% ipython --no-banner

In [1]: import numpy as np

In [2]: np.set_printoptions(precision=3, suppress=True, linewidth=140)

In [3]: def tidy(a):
   ...:     return np.round(a, 3) + 0
   ...: 

In [4]: X = np.loadtxt("x.csv", delimiter=",")

In [5]: X
Out[5]: 
array([[ 0.,  1., -3.,  1.],
       [ 0.,  0.,  1.,  2.],
       [ 0.,  0.,  0., -1.],
       [ 0.,  0.,  0.,  0.]])

In [6]: X.sum(axis=0)
Out[6]: array([ 0.,  1., -2.,  2.])

In [7]: np.zeros(4, 4)
---------------------------------------------------------------------------
TypeError                                 Traceback (most recent call last)
Cell In[7], line 1
----> 1 np.zeros(4, 4)

TypeError: Cannot interpret '4' as a data type

In [8]: np.linalg.matrix_rank(X)
Out[8]: np.int64(3)

In [9]: X.shape
Out[9]: (4, 4)

In [10]: np.abs(X).max()
Out[10]: np.float64(3.0)

In [11]: X.sum(axis=1)
Out[11]: array([-1.,  3., -1.,  0.])

In [12]: np.diff(X, axis=0)
Out[12]: 
array([[ 0., -1.,  4.,  1.],
       [ 0.,  0., -1., -3.],
       [ 0.,  0.,  0.,  1.]])

In [13]: X.mean(axis=0)
Out[13]: array([ 0.  ,  0.25, -0.5 ,  0.5 ])

In [14]: tidy(np.linalg.svd(X, compute_uv=False))
Out[14]: array([3.348, 2.403, 0.124, 0.   ])

In [15]: X - X[0]
Out[15]: 
array([[ 0.,  0.,  0.,  0.],
       [ 0., -1.,  4.,  1.],
       [ 0., -1.,  3., -2.],
       [ 0., -1.,  3., -1.]])

In [16]: feats = np.loadtxt("dump.csv", delimiter=",")

In [17]: tidy(feats)
Out[17]: 
array([[-0.919, -0.394],
       [-0.394,  0.919]])

In [18]: M2 = feats / np.sqrt((feats ** 2).mean(axis=1, keepdims=True))

In [19]: np.linalg.matrix_rank(feats - feats.mean(axis=1, keepdims=True))
Out[19]: np.int64(1)

In [20]: tidy(feats - feats.mean(axis=1, keepdims=True))
Out[20]: 
array([[-0.263,  0.263],
       [-0.657,  0.657]])

In [21]: np.linalg.matrix_rank(M2) == np.linalg.matrix_rank(feats)
Out[21]: np.True_

In [22]: K = np.load("run8.npy")

In [23]: K
Out[23]: 
array([[-2.,  1.,  1.],
       [ 1., -2.,  1.],
       [ 1.,  1., -2.]])

In [24]: np.count_nonzero(K)
Out[24]: np.int64(9)

In [25]: np.unravel_index(np.abs(K).argmax(), K.shape)
Out[25]: (np.int64(0), np.int64(0))
